In [1]: import numpy as np

In [2]: import numpy.linalg as la

In [3]: np.set_printoptions(suppress=True, linewidth=200)

In [4]: J = np.loadtxt("m.csv", delimiter=",")

In [5]: J
Out[5]: 
array([[ 0.,  1., -2.,  1.,  1., -2., -1., -2.,  1., -2.],
       [ 3., -3.,  1., -1.,  2.,  0.,  1.,  2.,  1., -3.],
       [-3.,  2., -2., -1.,  3., -2.,  0., -2., -1.,  1.],
       [ 3.,  3., -3., -2.,  0.,  2., -2.,  0., -1.,  2.],
       [ 1.,  3.,  2., -1., -2., -1.,  0., -2.,  3., -2.],
       [ 2., -3.,  2.,  1.,  0.,  0., -3.,  1., -1., -3.],
       [ 2., -3.,  2.,  1.,  0.,  0., -3.,  1., -1., -3.],
       [-2.,  2., -3., -2.,  1.,  3.,  2., -2.,  2.,  1.],
       [ 0., -1.,  0., -3.,  0.,  2., -1., -1.,  3.,  1.]])

In [6]: U, sv, Vh = la.svd(J)

In [7]: sv.round(2) + 0
Out[7]: array([11.97,  7.07,  6.5 ,  5.84,  5.34,  3.87,  2.77,  1.79,  0.  ])

In [8]: Y = U[:, :8] @ np.diag(sv[:8]) @ Vh[:8]

In [9]: Y.round(2) + 0
Out[9]: 
array([[ 0.,  1., -2.,  1.,  1., -2., -1., -2.,  1., -2.],
       [ 3., -3.,  1., -1.,  2.,  0.,  1.,  2.,  1., -3.],
       [-3.,  2., -2., -1.,  3., -2.,  0., -2., -1.,  1.],
       [ 3.,  3., -3., -2.,  0.,  2., -2.,  0., -1.,  2.],
       [ 1.,  3.,  2., -1., -2., -1.,  0., -2.,  3., -2.],
       [ 2., -3.,  2.,  1.,  0.,  0., -3.,  1., -1., -3.],
       [ 2., -3.,  2.,  1.,  0.,  0., -3.,  1., -1., -3.],
       [-2.,  2., -3., -2.,  1.,  3.,  2., -2.,  2.,  1.],
       [ 0., -1.,  0., -3.,  0.,  2., -1., -1.,  3.,  1.]])

In [10]: round(la.norm(J - Y, 2), 2), np.round(sv[8], 2)
Out[10]: (np.float64(0.0), np.float64(0.0))

In [11]: la.matrix_rank(J, rtol=0.05)
Out[11]: np.int64(8)

In [12]: round(float(la.norm(J - Y) / la.norm(J)), 2)
Out[12]: 0.0

In [13]: vec = np.array([-2, 2, 5, -3, -1, 1, 4, -4, 1, 5])

In [14]: print(np.einsum("ij,j->i", J, vec))
[-19. -24.  10.  -6.  19. -35. -35.  24.  17.]

In [15]: J * vec
Out[15]: 
array([[ -0.,   2., -10.,  -3.,  -1.,  -2.,  -4.,   8.,   1., -10.],
       [ -6.,  -6.,   5.,   3.,  -2.,   0.,   4.,  -8.,   1., -15.],
       [  6.,   4., -10.,   3.,  -3.,  -2.,   0.,   8.,  -1.,   5.],
       [ -6.,   6., -15.,   6.,  -0.,   2.,  -8.,  -0.,  -1.,  10.],
       [ -2.,   6.,  10.,   3.,   2.,  -1.,   0.,   8.,   3., -10.],
       [ -4.,  -6.,  10.,  -3.,  -0.,   0., -12.,  -4.,  -1., -15.],
       [ -4.,  -6.,  10.,  -3.,  -0.,   0., -12.,  -4.,  -1., -15.],
       [  4.,   4., -15.,   6.,  -1.,   3.,   8.,   8.,   2.,   5.],
       [ -0.,  -2.,   0.,   9.,  -0.,   2.,  -4.,   4.,   3.,   5.]])

In [16]: (J * vec).sum(axis=1)
Out[16]: array([-19., -24.,  10.,  -6.,  19., -35., -35.,  24.,  17.])

In [17]: J @ np.eye(10)[2]
Out[17]: array([-2.,  1., -2., -3.,  2.,  2.,  2., -3.,  0.])

In [18]: print(np.sign((J @ vec).round(6)))
[-1. -1.  1. -1.  1. -1. -1.  1.  1.]

In [19]: print(J @ np.ones(10))
[-5.  3. -5.  2.  1. -4. -4.  2.  0.]

In [20]: round(float(la.norm(J, 2) / la.norm(J)), 2)
Out[20]: 0.67

In [21]: [round(float(x), 2) for x in la.svd(J, compute_uv=False)[:3]]
Out[21]: [11.97, 7.07, 6.5]

In [22]: la.cond(J) > 100
Out[22]: np.True_

In [23]: C = 5 * np.array([[-0.5, -0.1, -1.1, -0.6, -0.2, -0.6, -0.9, -0.6, -0.2, 0.3],
    ...:     [-1.0, 0.4, 0.3, -0.2, -0.1, 1.0, -0.3, 1.7, 0.0, -1.9]])

In [24]: rng = np.random.default_rng(868154)

In [25]: z = rng.integers(0, 2, 21)

In [26]: A = C[z] + rng.normal(size=(21, 10))

In [27]: A.round(2) + 0
Out[27]: 
array([[ -2.22,   0.27,  -5.81,  -3.13,  -1.52,  -3.12,  -5.22,  -1.71,  -3.22,   1.94],
       [ -2.6 ,  -1.5 ,  -6.01,  -2.76,  -1.82,  -2.95,  -3.7 ,  -2.67,   0.16,   1.7 ],
       [ -6.13,   2.49,   2.56,  -2.13,   0.  ,   7.28,  -2.6 ,   7.79,  -0.4 ,  -9.58],
       [ -5.32,  -0.29,   1.57,  -0.58,   0.29,   4.15,  -1.89,   7.48,  -0.21,  -8.6 ],
       [ -4.37,  -0.08,   1.99,  -0.96,  -0.08,   3.29,  -1.64,   7.56,   0.39,  -9.89],
       [ -4.76,   1.95,   0.06,  -0.32,   0.05,   5.44,  -1.1 ,   9.15,   0.59,  -8.47],
       [ -5.85,   1.77,   2.4 ,  -0.3 ,   0.3 ,   5.21,  -0.49,   6.48,  -0.81,  -9.06],
       [ -4.3 ,   1.85,   1.75,  -0.86,  -1.67,   5.32,  -1.92,   8.62,   0.8 ,  -8.77],
       [ -5.31,   3.14,   1.7 ,  -0.92,   0.95,   4.26,  -2.4 ,   8.14,   1.94, -10.37],
       [ -6.49,   2.84,   1.6 ,  -1.48,  -0.02,   4.25,   0.45,   9.4 ,   1.13, -11.66],
       [ -4.31,   0.26,   2.11,  -1.35,  -2.48,   4.17,  -0.92,  10.5 ,  -0.16,  -7.24],
       [ -3.87,  -0.77,  -7.78,  -5.14,  -2.53,  -3.  ,  -4.61,  -5.02,  -1.45,   1.4 ],
       [ -5.2 ,   2.42,   0.  ,   1.26,  -0.74,   5.25,  -3.16,   6.76,   0.35,  -9.04],
       [ -2.98,   1.45,  -4.72,  -4.98,   0.33,  -3.05,  -4.76,  -2.08,  -0.04,   0.14],
       [ -2.39,   0.54,  -6.76,  -3.18,  -1.69,  -3.86,  -4.11,  -1.78,   1.4 ,   2.27],
       [ -5.14,  -0.41,   1.83,  -1.37,   0.4 ,   7.14,  -0.41,   8.35,  -1.32,  -9.05],
       [ -0.67,  -0.31,  -5.04,  -3.58,  -2.1 ,  -3.73,  -5.46,  -3.  ,  -1.39,   1.82],
       [ -4.25,   0.43,   0.9 ,  -0.18,   1.24,   4.41,  -0.99,   6.85,   0.13,  -8.91],
       [ -1.93,   2.25,  -6.15,  -2.75,  -2.24,  -1.82,  -3.26,  -2.54,  -1.13,   1.26],
       [ -2.04,   0.82,  -5.29,  -2.58,  -2.71,  -2.69,  -3.33,  -2.6 ,  -0.01,   1.54],
       [ -3.37,  -0.55,  -5.41,  -2.71,  -1.8 ,  -1.57,  -4.62,  -4.26,  -1.33,   0.28]])

In [28]: C = A[[15, 4]].astype(float)

In [29]: for _ in range(6):
    ...:     z = la.norm(A[:, None] - C, axis=-1).argmin(axis=1)
    ...:     C = np.array([A[z == j].mean(axis=0) for j in range(2)])
    ...: 

In [30]: z
Out[30]: array([1, 1, 0, 0, 0, 0, 0, 0, 0, 0, 0, 1, 0, 1, 1, 0, 1, 0, 1, 1, 1])

In [31]: np.abs(C[1] - C[0]).argmax()
Out[31]: np.int64(7)

In [32]: np.bincount(z)
Out[32]: array([12,  9])

In [33]: cen = (A - A.mean(axis=0)) / A.std(axis=0)

In [34]: np.argwhere(np.abs(cen) > 2)
Out[34]: 
array([[ 0,  8],
       [11,  3],
       [12,  3],
       [16,  0]])

In [35]: coef = la.lstsq(np.delete(cen, 3, axis=1), cen[:, 3])[0]

In [36]: print(coef.round(2))
[ 0.63 -0.04 -0.6  -0.08  0.82  0.06 -0.05  0.09 -1.2 ]

In [37]: np.abs(coef).argmax()
Out[37]: np.int64(8)

In [38]: T = A.reshape(21, 2, -1)

In [39]: np.round(np.swapaxes(T, 1, 2)[14], 2)
Out[39]: 
array([[-2.39, -3.86],
       [ 0.54, -4.11],
       [-6.76, -1.78],
       [-3.18,  1.4 ],
       [-1.69,  2.27]])

In [40]: np.einsum("ihd,jhd->hij", T, T).shape
Out[40]: (2, 21, 21)

In [41]: cen = A - A.mean(axis=0)

In [42]: V = la.svd(cen)[2][:2]

In [43]: Y = cen - cen @ V.T @ V

In [44]: np.round(Y.std(axis=0), 2)
Out[44]: array([0.59, 0.98, 0.68, 0.9 , 0.74, 0.91, 0.82, 0.61, 1.01, 0.48])

In [45]: print(np.round(np.cov(cen @ V.T, rowvar=False), 2) + 0)
[[98.01  0.  ]
 [ 0.    1.98]]

In [46]: np.round(np.diag(V.T @ V), 2)
Out[46]: array([0.14, 0.2 , 0.16, 0.03, 0.16, 0.17, 0.05, 0.6 , 0.02, 0.47])

In [47]: mat = np.load("dump.npy")

In [48]: mat.round(2)
Out[48]: 
array([[0.17, 0.06, 0.11, 0.11, 0.11, 0.11, 0.11, 0.  , 0.06, 0.06, 0.11],
       [0.11, 0.11, 0.22, 0.  , 0.11, 0.22, 0.  , 0.  , 0.  , 0.  , 0.22],
       [0.07, 0.14, 0.21, 0.14, 0.07, 0.  , 0.14, 0.  , 0.07, 0.14, 0.  ],
       [0.  , 0.18, 0.18, 0.27, 0.  , 0.09, 0.09, 0.  , 0.  , 0.09, 0.09],
       [0.  , 0.15, 0.15, 0.08, 0.08, 0.  , 0.15, 0.15, 0.08, 0.08, 0.08],
       [0.  , 0.  , 0.17, 0.17, 0.08, 0.08, 0.17, 0.08, 0.17, 0.08, 0.  ],
       [0.  , 0.08, 0.  , 0.17, 0.08, 0.17, 0.17, 0.  , 0.17, 0.08, 0.08],
       [0.  , 0.1 , 0.2 , 0.2 , 0.  , 0.  , 0.  , 0.3 , 0.  , 0.  , 0.2 ],
       [0.17, 0.08, 0.17, 0.17, 0.  , 0.08, 0.  , 0.08, 0.17, 0.08, 0.  ],
       [0.2 , 0.1 , 0.  , 0.  , 0.2 , 0.  , 0.2 , 0.1 , 0.1 , 0.1 , 0.  ],
       [0.12, 0.12, 0.06, 0.12, 0.  , 0.06, 0.06, 0.12, 0.06, 0.12, 0.12]])

In [49]: vec = np.array([1, 0, 0, 1, 2, 2, 2, 0, 1, 2, 2])

In [50]: h = np.maximum(mat @ vec, 0)

In [51]: np.round(np.maximum(mat @ vec, 0) - np.maximum(-mat @ vec, 0), 2)
Out[51]: array([1.33, 1.22, 1.  , 1.  , 0.92, 1.17, 1.5 , 0.6 , 0.83, 1.3 , 1.06])

In [52]: h.round(2)
Out[52]: array([1.33, 1.22, 1.  , 1.  , 0.92, 1.17, 1.5 , 0.6 , 0.83, 1.3 , 1.06])

In [53]: np.round(mat * (h > 1e-9)[:, None], 2)
Out[53]: 
array([[0.17, 0.06, 0.11, 0.11, 0.11, 0.11, 0.11, 0.  , 0.06, 0.06, 0.11],
       [0.11, 0.11, 0.22, 0.  , 0.11, 0.22, 0.  , 0.  , 0.  , 0.  , 0.22],
       [0.07, 0.14, 0.21, 0.14, 0.07, 0.  , 0.14, 0.  , 0.07, 0.14, 0.  ],
       [0.  , 0.18, 0.18, 0.27, 0.  , 0.09, 0.09, 0.  , 0.  , 0.09, 0.09],
       [0.  , 0.15, 0.15, 0.08, 0.08, 0.  , 0.15, 0.15, 0.08, 0.08, 0.08],
       [0.  , 0.  , 0.17, 0.17, 0.08, 0.08, 0.17, 0.08, 0.17, 0.08, 0.  ],
       [0.  , 0.08, 0.  , 0.17, 0.08, 0.17, 0.17, 0.  , 0.17, 0.08, 0.08],
       [0.  , 0.1 , 0.2 , 0.2 , 0.  , 0.  , 0.  , 0.3 , 0.  , 0.  , 0.2 ],
       [0.17, 0.08, 0.17, 0.17, 0.  , 0.08, 0.  , 0.08, 0.17, 0.08, 0.  ],
       [0.2 , 0.1 , 0.  , 0.  , 0.2 , 0.  , 0.2 , 0.1 , 0.1 , 0.1 , 0.  ],
       [0.12, 0.12, 0.06, 0.12, 0.  , 0.06, 0.06, 0.12, 0.06, 0.12, 0.12]])

In [54]: np.flatnonzero(h > 1e-9)
Out[54]: array([ 0,  1,  2,  3,  4,  5,  6,  7,  8,  9, 10])

In [55]: np.round(np.maximum(mat @ (3 * vec), 0), 2)
Out[55]: array([4.  , 3.67, 3.  , 3.  , 2.77, 3.5 , 4.5 , 1.8 , 2.5 , 3.9 , 3.19])

In [56]: data = np.load("layer4.npy")

In [57]: data
Out[57]: 
array([[0, 0, 0, 0, 1, 0, 0, 0],
       [0, 0, 1, 0, 0, 0, 0, 0],
       [1, 0, 0, 0, 0, 0, 0, 0],
       [0, 0, 0, 0, 0, 0, 0, 1],
       [0, 0, 0, 0, 0, 1, 0, 0],
       [0, 0, 0, 0, 0, 0, 1, 0],
       [0, 1, 0, 0, 0, 0, 0, 0],
       [0, 0, 0, 1, 0, 0, 0, 0]])

In [58]: vec = np.array([-2, 0, -1, -1, 2, -3, 1, 3])

In [59]: round(la.norm(vec), 2), round(la.norm(data @ vec), 2)
Out[59]: (np.float64(5.39), np.float64(5.39))

In [60]: np.round(np.abs(la.eigvals(data)), 2)
Out[60]: array([1., 1., 1., 1., 1., 1., 1., 1.])

In [61]: data.T @ (data @ vec)
Out[61]: array([-2,  0, -1, -1,  2, -3,  1,  3])

In [62]: 8 - la.matrix_rank(data - np.eye(8), tol=1e-8)
Out[62]: np.int64(2)

In [63]: print([p for p in range(1, 25) if np.allclose(la.matrix_power(data, p), np.eye(8))])
[6, 12, 18, 24]

In [64]: np.round(la.inv(data), 2)
Out[64]: 
array([[0., 0., 1., 0., 0., 0., 0., 0.],
       [0., 0., 0., 0., 0., 0., 1., 0.],
       [0., 1., 0., 0., 0., 0., 0., 0.],
       [0., 0., 0., 0., 0., 0., 0., 1.],
       [1., 0., 0., 0., 0., 0., 0., 0.],
       [0., 0., 0., 0., 1., 0., 0., 0.],
       [0., 0., 0., 0., 0., 1., 0., 0.],
       [0., 0., 0., 1., 0., 0., 0., 0.]])

In [65]: np.flatnonzero(la.matrix_power((data != 0) + (data.T != 0) + np.eye(8), 8)[0])
Out[65]: array([0, 1, 2, 4, 5, 6])

In [66]: (data != 0).astype(int)
Out[66]: 
array([[0, 0, 0, 0, 1, 0, 0, 0],
       [0, 0, 1, 0, 0, 0, 0, 0],
       [1, 0, 0, 0, 0, 0, 0, 0],
       [0, 0, 0, 0, 0, 0, 0, 1],
       [0, 0, 0, 0, 0, 1, 0, 0],
       [0, 0, 0, 0, 0, 0, 1, 0],
       [0, 1, 0, 0, 0, 0, 0, 0],
       [0, 0, 0, 1, 0, 0, 0, 0]])

In [67]: print(data @ data)
[[0 0 0 0 0 1 0 0]
 [1 0 0 0 0 0 0 0]
 [0 0 0 0 1 0 0 0]
 [0 0 0 1 0 0 0 0]
 [0 0 0 0 0 0 1 0]
 [0 1 0 0 0 0 0 0]
 [0 0 1 0 0 0 0 0]
 [0 0 0 0 0 0 0 1]]

In [68]: M = np.load("test15.npy")

In [69]: print(M)
[[0 0 0 0 0 0 0 0]
 [0 0 0 0 0 0 0 0]
 [0 0 0 0 0 0 1 0]
 [0 0 0 0 1 1 1 0]
 [0 0 0 1 0 0 0 0]
 [0 0 0 1 0 0 0 0]
 [0 0 1 1 0 0 0 0]
 [0 0 0 0 0 0 0 0]]

In [70]: try:
    ...:     la.cholesky(M)
    ...: except la.LinAlgError as e:
    ...:     print("failed:", e)
    ...: 
failed: Matrix is not positive definite

In [71]: [round(float(la.det(M[:i, :i])), 2) + 0 for i in range(1, 9)]
Out[71]: [0.0, 0.0, 0.0, 0.0, 0.0, 0.0, 0.0, 0.0]

In [72]: U, sv, Vh = la.svd(M)

In [73]: sv.round(2) + 0
Out[73]: array([1.85, 1.85, 0.77, 0.77, 0.  , 0.  , 0.  , 0.  ])

In [74]: np.argmax(sv[:-1] / (sv[1:] + 1e-6)) + 1
Out[74]: np.int64(4)

In [75]: Y = U[:, :4] @ np.diag(sv[:4]) @ Vh[:4]

In [76]: round(np.abs(M - Y).max(), 2)
Out[76]: np.float64(0.0)

In [77]: np.round(la.norm(M - Y, 2), 2), np.round(sv[4], 2)
Out[77]: (np.float64(0.0), np.float64(0.0))

In [78]: round(la.norm(M - Y) / la.norm(M), 2)
Out[78]: np.float64(0.0)

In [79]: feats = np.load("mat.npy")

In [80]: feats.round(2)
Out[80]: 
array([[ 0.05,  0.11, -0.08, -0.08,  0.02, -0.08,  0.11],
       [ 0.11,  0.27, -0.19, -0.19,  0.04, -0.19,  0.27],
       [-0.08, -0.19,  0.14,  0.14, -0.03,  0.14, -0.19],
       [-0.08, -0.19,  0.14,  0.14, -0.03,  0.14, -0.19],
       [ 0.02,  0.04, -0.03, -0.03,  0.01, -0.03,  0.04],
       [-0.08, -0.19,  0.14,  0.14, -0.03,  0.14, -0.19],
       [ 0.11,  0.27, -0.19, -0.19,  0.04, -0.19,  0.27]])

In [81]: Y = np.array([[1, 0],
    ...:     [-1, 2],
    ...:     [-1, 0],
    ...:     [-2, 1],
    ...:     [-1, 0],
    ...:     [-3, 2],
    ...:     [-2, -2],
    ...:     [3, -1],
    ...:     [-2, 1],
    ...:     [0, -3]])

In [82]: np.vstack([J, Y.T]).shape
Out[82]: (11, 10)

In [83]: print(np.einsum("ik,kj->ij", J, Y))
[[ -2.  10.]
 [  7.  -1.]
 [ -2.  -3.]
 [  7.   5.]
 [ -9.  14.]
 [ 12.   8.]
 [ 12.   8.]
 [-21.   5.]
 [ -6.   2.]]

In [84]: la.matrix_rank(J @ Y)
Out[84]: np.int64(2)
